In [1]: import numpy as np

In [2]: from numpy import linalg as LA

In [3]: np.set_printoptions(precision=2, suppress=True, linewidth=200)

In [4]: B = np.array([[3, 0, 3], [1, -2, -1], [2, 1, 1]])

In [5]: A = B - B.T

In [6]: print(A)
[[ 0 -1  1]
 [ 1  0 -2]
 [-1  2  0]]

In [7]: # null space of dimension 1

In [8]: x = np.array([3, 0, 1])

In [9]: A * x
Out[9]: 
array([[ 0,  0,  1],
       [ 3,  0, -2],
       [-3,  0,  0]])

In [10]: A @ np.ones(3)
Out[10]: array([ 0., -1.,  1.])

In [11]: t3 = np.stack([A, 5 * A, A[::-1]])

In [12]: (t3 @ A.T).shape
Out[12]: (3, 3, 3)

In [13]: t3.sum(axis=0)
Out[13]: 
array([[ -1,  -4,   6],
       [  7,   0, -14],
       [ -6,  11,   1]])

In [14]: print(LA.norm(t3, axis=(1, 2)))
[ 3.46 17.32  3.46]

In [15]: LA.matrix_rank(t3.reshape(3, -1))
Out[15]: np.int64(2)

In [16]: feats = np.load("test6.npy")

In [17]: feats
Out[17]: 
array([[ 1.  ,  0.  ,  0.  ,  0.  ,  0.  ,  0.  ],
       [ 0.  ,  1.  ,  0.  ,  0.  ,  0.  ,  0.  ],
       [ 0.  ,  0.  ,  0.97,  0.  ,  0.  , -0.26],
       [ 0.  ,  0.  ,  0.  ,  1.  ,  0.  ,  0.  ],
       [ 0.  ,  0.  ,  0.  ,  0.  ,  1.  ,  0.  ],
       [ 0.  ,  0.  ,  0.26,  0.  ,  0.  ,  0.97]])

In [18]: # columns are unit length and at right angles

In [19]: feats @ feats
Out[19]: 
array([[ 1.  ,  0.  ,  0.  ,  0.  ,  0.  ,  0.  ],
       [ 0.  ,  1.  ,  0.  ,  0.  ,  0.  ,  0.  ],
       [ 0.  ,  0.  ,  0.87,  0.  ,  0.  , -0.5 ],
       [ 0.  ,  0.  ,  0.  ,  1.  ,  0.  ,  0.  ],
       [ 0.  ,  0.  ,  0.  ,  0.  ,  1.  ,  0.  ],
       [ 0.  ,  0.  ,  0.5 ,  0.  ,  0.  ,  0.87]])

In [20]: np.flatnonzero(LA.matrix_power((feats != 0) + (feats.T != 0) + np.eye(6), 6)[5])
Out[20]: array([2, 5])

In [21]: (LA.matrix_power((feats != 0) + (feats.T != 0) + np.eye(6), 6) > 0).astype(int)
Out[21]: 
array([[1, 0, 0, 0, 0, 0],
       [0, 1, 0, 0, 0, 0],
       [0, 0, 1, 0, 0, 1],
       [0, 0, 0, 1, 0, 0],
       [0, 0, 0, 0, 1, 0],
       [0, 0, 1, 0, 0, 1]])
